$ python3 -q
>>> import numpy as np
>>> np.set_printoptions(precision=3, suppress=True, linewidth=160, floatmode="fixed")
>>> u = np.array([-1, 1, -2]) + 0.5
>>> mat = np.eye(3) - 2 * np.outer(u, u) / (u @ u)
>>> mat
array([[ 0.895,  0.316, -0.316],
       [ 0.316,  0.053,  0.947],
       [-0.316,  0.947,  0.053]])
>>> round(np.linalg.eigvalsh(mat).min(), 3)
np.float64(-1.0)
>>> [round(float(np.linalg.det(mat[:i, :i])), 2) + 0 for i in range(1, 4)]
[0.89, -0.05, -1.0]
>>> np.all(np.linalg.eigvalsh(mat) > 0)
np.False_
>>> ev, evecs = np.linalg.eig(mat)
>>> np.round(mat @ evecs[:, 0] - ev[0] * evecs[:, 0], 3) + 0
array([0.000, 0.000, 0.000])
>>> np.sort(np.linalg.eigvals(np.linalg.inv(mat)))
array([-1.000,  1.000,  1.000])
>>> round(float(np.prod(ev)), 3)
-1.0
>>> np.sort(np.linalg.eigvals(mat @ mat))
array([1.000, 1.000, 1.000])
>>> W0 = np.array([[0, 3, 2], [2, 0, 3], [3, 2, 0]])
>>> (W0 + W0.T) / 2
array([[0.000, 2.500, 2.500],
       [2.500, 0.000, 2.500],
       [2.500, 2.500, 0.000]])
>>> (W0 - W0.T) / 2
array([[ 0.000,  0.500, -0.500],
       [-0.500,  0.000,  0.500],
       [ 0.500, -0.500,  0.000]])
>>> np.linalg.determinant(W0)
Traceback (most recent call last):
  File "<python-input-16>", line 1, in <module>
    np.linalg.determinant(W0)
    ^^^^^^^^^^^^^^^^^^^^^
AttributeError: module 'numpy.linalg' has no attribute 'determinant'
>>> np.fft.fft(W0[0])
array([ 5.000+0.000j, -2.500-0.866j, -2.500+0.866j])
>>> (W0 @ W0)[0]
array([12,  4,  9])
>>> vec = np.array([0, 3, 1])
>>> rhs = W0 @ vec
>>> b, lr = np.zeros(3), 1 / np.linalg.norm(W0, 2) ** 2
>>> for i in range(4):
...     b -= lr * W0.T @ (W0 @ b - rhs)
...     if i % 1 == 0: print(i, round(np.linalg.norm(W0 @ b - rhs), 3))
... 
0 4.115
1 2.963
2 2.133
3 1.536
>>> round(np.linalg.cond(W0), 3)
np.float64(1.89)
>>> b
array([0.358, 2.552, 1.090])
>>> u = np.array([1, 2, 0])
>>> np.array([np.convolve(row, u, "same") for row in W0])
array([[3, 8, 4],
       [4, 3, 6],
       [8, 4, 0]])
>>> np.convolve(W0[2], u)
array([3, 8, 4, 0, 0])
